% python3 -q
>>> import numpy as np
>>> import numpy.linalg as la
>>> np.set_printoptions(precision=1, suppress=True, linewidth=100, sign=" ")
>>> M = np.load("mat.npy")
>>> M
array([[-0.8, -2.5,  2.1, -1.2],
       [ 0.8, -0.2,  0.9, -0.1],
       [ 0. ,  1.8,  0.8, -0.8],
       [ 0.9, -0.9, -1. ,  1.5],
       [ 1.9,  0.7,  0.4, -1.2]])
>>> blk = np.stack([M, 4 * M, M[::-1]])
>>> blk.sum(axis=0)
array([[ -2.1, -11.8,  10.9,  -7.2],
       [  4.9,  -1.9,   3.5,   1. ],
       [  0. ,  10.8,   4.8,  -4.8],
       [  5.3,  -4.7,  -4.1,   7.4],
       [  8.7,   1. ,   4.1,  -7.2]])
>>> (blk @ M.T).shape
(3, 5, 5)
>>> blk.shape
(3, 5, 4)
>>> O, V = la.qr(M[:, :3])[0], la.qr(M[:, 3:])[0]
>>> sv = la.svd(O.T @ V, compute_uv=False)
>>> (sv > 0.9).sum()
np.int64(0)
>>> arr = np.loadtxt("out1.csv", delimiter=",")
>>> arr
array([[ 1.3, -1.5,  0.5,  0.7],
       [ 0.2, -0.1, -0.3, -0.2],
       [-0.2,  0.6, -0.1,  0.2],
       [-0.3,  0.8,  0. ,  0.4],
       [ 2.4, -3.1,  1.3,  1.8],
       [-1. ,  1.4, -1. , -0.6],
       [-0.1,  0.1, -0.1, -0.5],
       [-2.9,  2.9, -1.6, -2.1],
       [ 0.6, -1.4,  1.1,  1.1],
       [-2.6,  3.1, -1.8, -1.7],
       [ 0.8, -0.9,  1.1,  0.8],
       [ 0.1, -0.3,  0.5,  0.1],
       [-0.7,  0.2, -0.5,  0.2],
       [-1.2,  2.3, -0.8, -0.5],
       [-2.5,  2.6, -1.6, -1.2],
       [-2.5,  2.6, -1.2, -1.7],
       [ 2.1, -2.7,  1.4,  1.5],
       [-1.9,  2.5, -1.1, -1.8],
       [-1.3,  1.7, -0.4, -1. ],
       [ 1. , -1. ,  0.7,  1. ],
       [ 0.9, -1.3,  0.9,  0.7],
       [ 0. ,  0.3,  0.7,  0.9],
       [-1.1,  1.2, -1.2, -0.4],
       [-1.9,  2.7, -0.9, -1.6],
       [ 0.1,  0.5,  0.2, -0.1]])
>>> W2 = arr[[10, 15]].astype(float)
>>> for _ in range(6):
...     idx = la.norm(arr[:, None] - W2, axis=-1).argmin(axis=1)
...     W2 = np.array([arr[idx == j].mean(axis=0) for j in range(2)])
... 
>>> idx
array([ 0,  0,  0,  0,  0,  1,  0,  1,  0,  1,  0,  0,  0,  1,  1,  1,  0,  1,  1,  0,  0,  0,  1,
        1,  0])
>>> W2
array([[ 0.5, -0.7,  0.5,  0.6],
       [-1.9,  2.3, -1.2, -1.3]])
>>> W0 = np.loadtxt("data.csv", delimiter=",")
>>> W0
array([[ 0.,  0.,  0.,  1.],
       [ 0.,  0.,  1.,  0.],
       [ 0.,  1.,  0.,  0.],
       [ 1.,  0.,  0.,  0.]])
>>> x0 = np.array([-2, 0, 1, 2])
>>> W0.T @ (W0 @ x0)
array([-2.,  0.,  1.,  2.])
>>> round(la.norm(x0), 1), round(float(la.norm(W0 @ x0)), 1)
(np.float64(3.0), 3.0)
>>> 4 - la.matrix_rank(W0 - np.eye(4), tol=1e-8)
np.int64(2)
>>> feats = np.load("x.npy")
>>> feats
array([[-3.,  3.,  0.,  0.,  0.],
       [ 3.,  2.,  3.,  0.,  0.],
       [ 0.,  3., -3.,  3.,  0.],
       [ 0.,  0.,  3.,  2.,  3.],
       [ 0.,  0.,  0.,  3.,  3.]])
>>> np.argsort(-la.norm(feats, axis=0).round(6), kind="stable")[:3]
array([ 2,  1,  3])
>>> la.matrix_rank(feats, rtol=0.1)
np.int64(4)
>>> np.abs(la.svd(feats)[2][-1])
array([ 0.2,  0.2,  0.3,  0.6,  0.7])
>>> W = np.array([[2, 1, 1], [0, 0, 1], [3, 1, 0], [3, 0, 2], [0, 1, 1]])
>>> beta = np.array([2, 1, 2])
>>> act = np.maximum(feats @ W + beta, 0)
>>> (act > 0).astype(int)
array([[ 0,  0,  1],
       [ 1,  1,  1],
       [ 1,  0,  1],
       [ 1,  1,  1],
       [ 1,  1,  1]])
>>> W2 = np.array([[-4, 2, 3], [3, 0, 1], [-4, -4, 5]])
>>> W @ W2
array([[ -9,   0,  12],
       [ -4,  -4,   5],
       [ -9,   6,  10],
       [-20,  -2,  19],
       [ -1,  -4,   6]])
>>> evals, V = la.eigvalsh(feats)
Traceback (most recent call last):
  File "<python-input-35>", line 1, in <module>
    evals, V = la.eigvalsh(feats)
    ^^^^^^^^
ValueError: too many values to unpack (expected 2)
>>> evals, V = la.eigh(feats)
>>> np.round(V @ np.diag(evals) @ V.T, 1) + 0
array([[-3.,  3.,  0.,  0.,  0.],
       [ 3.,  2.,  3.,  0.,  0.],
       [ 0.,  3., -3.,  3.,  0.],
       [ 0.,  0.,  3.,  2.,  3.],
       [ 0.,  0.,  0.,  3.,  3.]])
>>> np.unique(evals.round(6) + 0, return_counts=True)[1]
array([ 1,  1,  1,  1,  1])
>>> (evals > 1e-8).sum(), (evals < -1e-8).sum()
(np.int64(3), np.int64(2))
>>> np.round(V.T @ V, 1) + 0
array([[ 1.,  0.,  0.,  0.,  0.],
       [ 0.,  1.,  0.,  0.,  0.],
       [ 0.,  0.,  1.,  0.,  0.],
       [ 0.,  0.,  0.,  1.,  0.],
       [ 0.,  0.,  0.,  0.,  1.]])
>>> round(evals.sum(), 1), np.trace(feats)
(np.float64(1.0), np.float64(1.0))
>>> evals
array([-6. , -3.7,  0.3,  4.2,  6.2])
>>> la.eigvalsh(feats + 2 * np.eye(5))
array([-4. , -1.7,  2.3,  6.2,  8.2])
>>> la.eigvalsh(feats @ feats)
array([  0.1,  13.8,  18. ,  36.5,  38.5])
>>> np.abs(V[:, -1])
array([ 0.1,  0.3,  0.3,  0.7,  0.6])
>>> np.round(V.T @ feats @ V, 1) + 0
array([[-6. ,  0. ,  0. ,  0. ,  0. ],
       [ 0. , -3.7,  0. ,  0. ,  0. ],
       [ 0. ,  0. ,  0.3,  0. ,  0. ],
       [ 0. ,  0. ,  0. ,  4.2,  0. ],
       [ 0. ,  0. ,  0. ,  0. ,  6.2]])
>>> F = np.load("dump.npy")
>>> F
array([[  3,   4,   5,   6,   7],
       [  8,   9,  10,  11,  12],
       [ 13,  14,  15,  16,  17],
       [ 18,  19,  20,  21,  22],
       [ 23,  24,  25,  26,  27]])
>>> rng = np.random.default_rng(55804)
>>> M2 = W0 + rng.integers(-2, 3, (4, 1)) @ rng.integers(-2, 3, (1, 4))
>>> M2
array([[ 2.,  0.,  0.,  3.],
       [ 1.,  0.,  1.,  1.],
       [-2.,  1.,  0., -2.],
       [ 0.,  0.,  0., -1.]])
>>> np.round(la.svd(M2 - W0, compute_uv=False), 1) + 0
array([ 4.5,  0. ,  0. ,  0. ])
>>> la.matrix_rank(M2 - W0, tol=1e-8)
np.int64(1)
>>> np.poly(M2)
array([ 1., -1., -3.,  1.,  2.])
>>> np.kron(np.eye(2, dtype=int), M2)
array([[ 2.,  0.,  0.,  3.,  0.,  0.,  0.,  0.],
       [ 1.,  0.,  1.,  1.,  0.,  0.,  0.,  0.],
       [-2.,  1.,  0., -2., -0.,  0.,  0., -0.],
       [ 0.,  0.,  0., -1.,  0.,  0.,  0., -0.],
       [ 0.,  0.,  0.,  0.,  2.,  0.,  0.,  3.],
       [ 0.,  0.,  0.,  0.,  1.,  0.,  1.,  1.],
       [-0.,  0.,  0., -0., -2.,  1.,  0., -2.],
       [ 0.,  0.,  0., -0.,  0.,  0.,  0., -1.]])
>>> la.eigvals(M2)
array([ 1., -1.,  2., -1.])
>>> round(float(la.det(M2[::-1])), 1)
2.0
>>> np.round(la.det(2 * M2), 1), round(float(la.det(M2)), 1)
(np.float64(32.0), 2.0)
>>> np.einsum("ii->", M2)
np.float64(1.0)
>>> la.matrix_rank(F, rtol=0.1)
np.int64(1)
>>> la.cond(F) > 100
np.True_
>>> round(float(la.norm(F, 2) / la.norm(F)), 1)
1.0
>>> A = np.load("m.npy")
>>> A
array([[ 0.,  0.,  2.],
       [ 0.,  0.,  2.],
       [ 2.,  2.,  0.]])
>>> # symmetric
>>> Uu, sv, vt = la.svd(A)
>>> V = vt[:(sv > 1e-8).sum()]
>>> x0 = A[2] + 3 * A[0] + rng.integers(2) * np.eye(3)[2]
>>> x0
array([ 2.,  2.,  6.])
>>> round(float(la.norm(x0 - V.T @ V @ x0)), 1)
0.0
>>> V.T @ V
array([[ 0.5,  0.5,  0. ],
       [ 0.5,  0.5,  0. ],
       [ 0. ,  0. ,  1. ]])
>>> la.matrix_rank(np.vstack([A, x0]))
np.int64(2)
>>> evals, V = la.eigh(A)
>>> np.unique(evals.round(6) + 0, return_counts=True)[1]
array([ 1,  1,  1])
>>> np.round(V.T @ V, 1) + 0
array([[ 1.,  0.,  0.],
       [ 0.,  1.,  0.],
       [ 0.,  0.,  1.]])
>>> (evals > 1e-8).sum(), (evals < -1e-8).sum()
(np.int64(1), np.int64(1))
>>> evals.sum(), np.trace(A)
(np.float64(0.0), np.float64(0.0))
>>> la.eigvalsh(A @ A)
array([ 0.,  8.,  8.])
>>> np.round(V.T @ A @ V, 1) + 0
array([[-2.8,  0. ,  0. ],
       [ 0. ,  0. ,  0. ],
       [ 0. ,  0. ,  2.8]])
>>> la.eigvalsh(A + 4 * np.eye(3))
array([ 1.2,  4. ,  6.8])
>>> rk = la.matrix_rank(A)
>>> rk
np.int64(2)
>>> N = la.svd(A)[2][rk:].T
>>> A @ N
array([[ 0.],
       [ 0.],
       [ 0.]])
>>> [int(la.matrix_rank(A[:i])) for i in range(1, len(A) + 1)]
[1, 1, 2]
>>> O, _ = la.qr(np.array([[-0.8], [-0.4]]))
>>> K = O @ O.T
>>> K
array([[ 0.8,  0.4],
       [ 0.4,  0.2]])
>>> # applying it twice changes nothing
>>> x0 = np.array([9, 5])
>>> K @ K @ x0
array([ 9.2,  4.6])
>>> np.round(np.trace(K), 1)
np.float64(1.0)
>>> K @ x0
array([ 9.2,  4.6])
>>> r0, v = K[1], K[0]
>>> round(float(r0 @ r0), 1)
0.2
>>> round(r0 @ v, 1)
np.float64(0.4)
>>> pr = (r0 @ v) / (r0 @ r0) * r0
>>> pr
array([ 0.8,  0.4])
>>> round(float((v - pr) @ r0), 1)
-0.0
>>> la.matrix_rank(np.outer(r0, v))
np.int64(1)
>>> evals, V = la.eigh(K)
>>> (evals > 1e-8).sum(), (evals < -1e-8).sum()
(np.int64(1), np.int64(0))
>>> np.round(evals.sum(), 1), round(float(np.trace(K)), 1)
(np.float64(1.0), 1.0)
>>> la.eigvalsh(K + -2 * np.eye(2))
array([-2., -1.])
>>> np.round(V.T @ V, 1) + 0
array([[ 1.,  0.],
       [ 0.,  1.]])
>>> evals.round(1) + 0
array([ 0.,  1.])
>>> V @ np.diag(evals) @ V.T
array([[ 0.8,  0.4],
       [ 0.4,  0.2]])
